$ python -q
>>> import numpy as np
>>> np.set_printoptions(precision=2, suppress=True, linewidth=100, sign=" ")
>>> rnd = lambda a: np.round(a, 2) + 0
>>> W0 = np.loadtxt("data.csv", delimiter=",")
>>> print(W0)
[[ 0. -2.  2. -1. -2. -4. -3.  1. -4.]
 [ 2.  0. -1. -3.  2.  1. -3. -2. -2.]
 [-2.  1.  0. -2.  1. -1. -2.  4.  0.]
 [ 1.  3.  2.  0. -1.  2. -2.  2. -2.]
 [ 2. -2. -1.  1.  0.  2.  1. -1. -2.]
 [ 4. -1.  1. -2. -2.  0.  2.  4. -2.]
 [ 3.  3.  2.  2. -1. -2.  0.  1. -1.]
 [-1.  2. -4. -2.  1. -4. -1.  0. -3.]
 [ 4.  2.  0.  2.  2.  2.  1.  3.  0.]]
>>> Uu, sv, Vh = np.linalg.svd(W0, full_matrices=False)
>>> print(rnd(Uu.T @ Uu))
[[ 1.  0.  0.  0.  0.  0.  0.  0.  0.]
 [ 0.  1.  0.  0.  0.  0.  0.  0.  0.]
 [ 0.  0.  1.  0.  0.  0.  0.  0.  0.]
 [ 0.  0.  0.  1.  0.  0.  0.  0.  0.]
 [ 0.  0.  0.  0.  1.  0.  0.  0.  0.]
 [ 0.  0.  0.  0.  0.  1.  0.  0.  0.]
 [ 0.  0.  0.  0.  0.  0.  1.  0.  0.]
 [ 0.  0.  0.  0.  0.  0.  0.  1.  0.]
 [ 0.  0.  0.  0.  0.  0.  0.  0.  1.]]
>>> print((sv > 1e-8).sum())
8
>>> print(rnd(np.cumsum(sv ** 2) / np.sum(sv ** 2)))
[ 0.27  0.54  0.66  0.79  0.87  0.96  0.98  1.    1.  ]
>>> A = np.load("dump.npy")
>>> print(A)
[[ 1.52 -2.4  -0.43 -2.59 -1.88  0.57  0.97  2.01]
 [-3.04  2.72 -0.26  1.58  2.08 -1.14 -0.58 -0.34]
 [ 3.12 -1.04  1.21  1.41 -0.72  1.17 -0.55 -2.75]
 [ 1.04  0.26  0.73  1.52  0.25  0.39 -0.58 -1.99]
 [ 1.36 -1.08  0.19 -0.47 -0.82  0.51  0.17 -0.09]
 [ 1.28  0.36  0.92  1.94  0.34  0.48 -0.74 -2.52]
 [ 0.08 -0.92 -0.45 -1.51 -0.74  0.03  0.57  1.51]
 [ 0.64 -0.08  0.32  0.52 -0.04  0.24 -0.2  -0.8 ]
 [-1.84 -0.16 -1.13 -2.17 -0.2  -0.69  0.83  2.99]
 [-0.48  2.14  0.88  3.21  1.71 -0.18 -1.21 -3.08]
 [ 0.16 -2.1  -1.04 -3.47 -1.69  0.06  1.31  3.48]
 [-1.36  1.34 -0.05  0.92  1.03 -0.51 -0.34 -0.37]
 [ 1.44  0.08  0.86  1.62  0.12  0.54 -0.62 -2.26]]
>>> print(np.linalg.lstsq(A[:-1].T, A[-1])[2])
2
>>> print(rnd(A @ np.linalg.pinv(A) @ A))
[[ 1.52 -2.4  -0.43 -2.59 -1.88  0.57  0.97  2.01]
 [-3.04  2.72 -0.26  1.58  2.08 -1.14 -0.58 -0.34]
 [ 3.12 -1.04  1.21  1.41 -0.72  1.17 -0.55 -2.75]
 [ 1.04  0.26  0.73  1.52  0.25  0.39 -0.58 -1.99]
 [ 1.36 -1.08  0.19 -0.47 -0.82  0.51  0.17 -0.09]
 [ 1.28  0.36  0.92  1.94  0.34  0.48 -0.74 -2.52]
 [ 0.08 -0.92 -0.45 -1.51 -0.74  0.03  0.57  1.51]
 [ 0.64 -0.08  0.32  0.52 -0.04  0.24 -0.2  -0.8 ]
 [-1.84 -0.16 -1.13 -2.17 -0.2  -0.69  0.83  2.99]
 [-0.48  2.14  0.88  3.21  1.71 -0.18 -1.21 -3.08]
 [ 0.16 -2.1  -1.04 -3.47 -1.69  0.06  1.31  3.48]
 [-1.36  1.34 -0.05  0.92  1.03 -0.51 -0.34 -0.37]
 [ 1.44  0.08  0.86  1.62  0.12  0.54 -0.62 -2.26]]
>>> print(np.allclose(A[:-1].T @ np.linalg.lstsq(A[:-1].T, A[-1])[0], A[-1]))
True
>>> m1 = np.loadtxt("sample2.csv", delimiter=",")
>>> print(rnd(m1))
[[ 3.56  4.12  2.62  0.99 -0.56  4.88 -2.49 -4.31 -1.56 -0.9   2.87  0.01  1.48]
 [ 2.54  3.36  0.13 -1.   -0.82  4.97  0.93 -2.58 -1.39 -5.83  0.67  1.58 -3.08]
 [ 2.16  2.96 -0.32 -1.27 -0.8   4.6   1.45 -2.07 -1.25 -6.23  0.23  1.73 -3.64]
 [ 3.59  4.24  2.32  0.69 -0.64  5.2  -2.01 -4.26 -1.63 -1.85  2.64  0.29  0.74]
 [ 1.6   1.42  2.98  2.22  0.18  0.64 -3.93 -2.45 -0.41  4.99  2.72 -1.63  4.97]
 [ 3.44  3.9   2.87  1.3  -0.46  4.41 -2.95 -4.26 -1.45  0.18  3.04 -0.31  2.26]
 [ 2.79  3.61  0.46 -0.79 -0.82  5.19  0.52 -2.92 -1.48 -5.45  0.99  1.44 -2.63]
 [-1.73 -2.49  0.77  1.53  0.76 -4.11 -1.97  1.51  1.08  6.52  0.23 -1.85  4.14]
 [ 2.84  3.66  0.53 -0.74 -0.82  5.23  0.44 -2.99 -1.49 -5.36  1.05  1.41 -2.53]
 [-1.02 -0.7  -2.74 -2.24 -0.31  0.31  3.81  1.8   0.13 -5.69 -2.4   1.8  -5.16]
 [ 3.04  3.31  3.14  1.74 -0.27  3.39 -3.53 -3.94 -1.19  1.93  3.16 -0.81  3.42]
 [ 0.73  1.37 -1.64 -1.94 -0.63  2.87  2.88 -0.27 -0.67 -6.69 -1.14  1.97 -4.88]
 [ 0.52  1.13 -1.8  -2.   -0.6   2.59  3.03 -0.01 -0.58 -6.65 -1.31  1.98 -4.98]
 [-2.41 -3.22  0.03  1.1   0.81 -4.85 -1.12  2.4   1.34  5.99 -0.51 -1.63  3.29]
 [-2.39 -2.43 -3.17 -2.06  0.04 -2.05  3.88  3.29  0.82 -3.64 -3.05  1.28 -4.38]
 [-2.66 -3.48 -0.28  0.91  0.82 -5.08 -0.75  2.74  1.43  5.67 -0.81 -1.52  2.88]
 [-2.59 -3.41 -0.19  0.97  0.82 -5.01 -0.86  2.64  1.41  5.77 -0.72 -1.56  3.01]
 [ 2.29  2.31  3.16  2.09 -0.01  1.88 -3.9  -3.2  -0.77  3.83  3.02 -1.33  4.47]
 [-3.54 -4.08 -2.69 -1.07  0.54 -4.77  2.61  4.31  1.54  0.63 -2.92  0.07 -1.68]
 [-2.07 -2.02 -3.12 -2.15 -0.05 -1.47  3.93  2.96  0.65 -4.25 -2.93  1.44 -4.67]
 [ 2.18  2.98 -0.29 -1.26 -0.8   4.62  1.43 -2.1  -1.26 -6.21  0.25  1.72 -3.61]
 [ 1.66  1.5   3.    2.22  0.16  0.75 -3.93 -2.52 -0.45  4.9   2.75 -1.61  4.93]
 [-2.19 -2.17 -3.14 -2.12 -0.02 -1.69  3.92  3.09  0.72 -4.03 -2.98  1.38 -4.56]
 [-3.32 -3.71 -2.99 -1.47  0.39 -4.07  3.18  4.18  1.37 -0.82 -3.11  0.49 -2.7 ]
 [-1.93 -2.71  0.56  1.41  0.78 -4.35 -1.73  1.77  1.16  6.4   0.02 -1.8   3.92]
 [-0.66 -0.28 -2.56 -2.22 -0.39  0.86  3.69  1.4  -0.04 -6.01 -2.18  1.87 -5.21]
 [-3.19 -4.   -1.09  0.34  0.8  -5.45  0.28  3.51  1.6   4.55 -1.58 -1.14  1.66]
 [-3.54 -4.26 -1.94 -0.33  0.72 -5.42  1.44  4.09  1.66  2.87 -2.33 -0.61  0.1 ]
 [-1.05 -0.74 -2.75 -2.24 -0.31  0.26  3.82  1.83  0.14 -5.65 -2.42  1.79 -5.16]
 [-3.18 -3.51 -3.08 -1.62  0.33 -3.72  3.38  4.06  1.28 -1.41 -3.15  0.67 -3.09]
 [ 3.    3.24  3.15  1.77 -0.25  3.29 -3.57 -3.9  -1.16  2.07  3.16 -0.85  3.5 ]
 [ 2.16  2.96 -0.32 -1.27 -0.8   4.59  1.46 -2.07 -1.25 -6.23  0.23  1.73 -3.64]
 [ 2.46  3.27  0.03 -1.07 -0.81  4.89  1.05 -2.46 -1.36 -5.93  0.57  1.62 -3.22]
 [ 2.42  3.23 -0.02 -1.09 -0.81  4.86  1.1  -2.42 -1.35 -5.97  0.52  1.63 -3.27]
 [ 0.31  0.88 -1.95 -2.06 -0.57  2.3   3.18  0.25 -0.48 -6.59 -1.48  1.97 -5.06]
 [-3.15 -3.47 -3.09 -1.64  0.31 -3.65  3.41  4.04  1.26 -1.53 -3.16  0.7  -3.17]
 [ 3.59  4.26  2.2   0.57 -0.67  5.29 -1.82 -4.21 -1.64 -2.21  2.54  0.4   0.45]
 [-2.71 -3.53 -0.35  0.86  0.82 -5.12 -0.66  2.81  1.45  5.59 -0.88 -1.49  2.79]
 [ 1.23  0.97  2.84  2.24  0.26  0.04 -3.86 -2.05 -0.24  5.45  2.53 -1.74  5.11]
 [ 0.69  1.32 -1.67 -1.95 -0.63  2.81  2.91 -0.21 -0.65 -6.68 -1.18  1.97 -4.9 ]
 [-2.43 -3.25  0.    1.08  0.81 -4.87 -1.09  2.43  1.35  5.96 -0.54 -1.63  3.25]
 [ 3.52  4.04  2.73  1.13 -0.52  4.69 -2.69 -4.3  -1.52 -0.45  2.95 -0.13  1.82]
 [-3.21 -3.55 -3.07 -1.59  0.34 -3.79  3.35  4.08  1.3  -1.31 -3.15  0.64 -3.03]
 [-1.96 -1.88 -3.09 -2.17 -0.08 -1.27  3.94  2.85  0.6  -4.43 -2.89  1.49 -4.75]
 [ 3.56  4.13  2.6   0.97 -0.57  4.9  -2.46 -4.31 -1.57 -0.95  2.86  0.02  1.44]
 [ 3.45  3.92  2.86  1.28 -0.47  4.44 -2.92 -4.26 -1.46  0.11  3.04 -0.29  2.21]]
>>> cen = m1 - m1.mean(axis=0)
>>> V = np.linalg.svd(cen)[2][:2]
>>> B = cen - cen @ V.T @ V
>>> print(rnd(np.diag(V.T @ V)))
[ 0.13  0.18  0.1   0.05  0.01  0.3   0.16  0.19  0.03  0.45  0.1   0.04  0.27]
>>> print(rnd(np.linalg.norm(B) / np.linalg.norm(cen)))
0.0
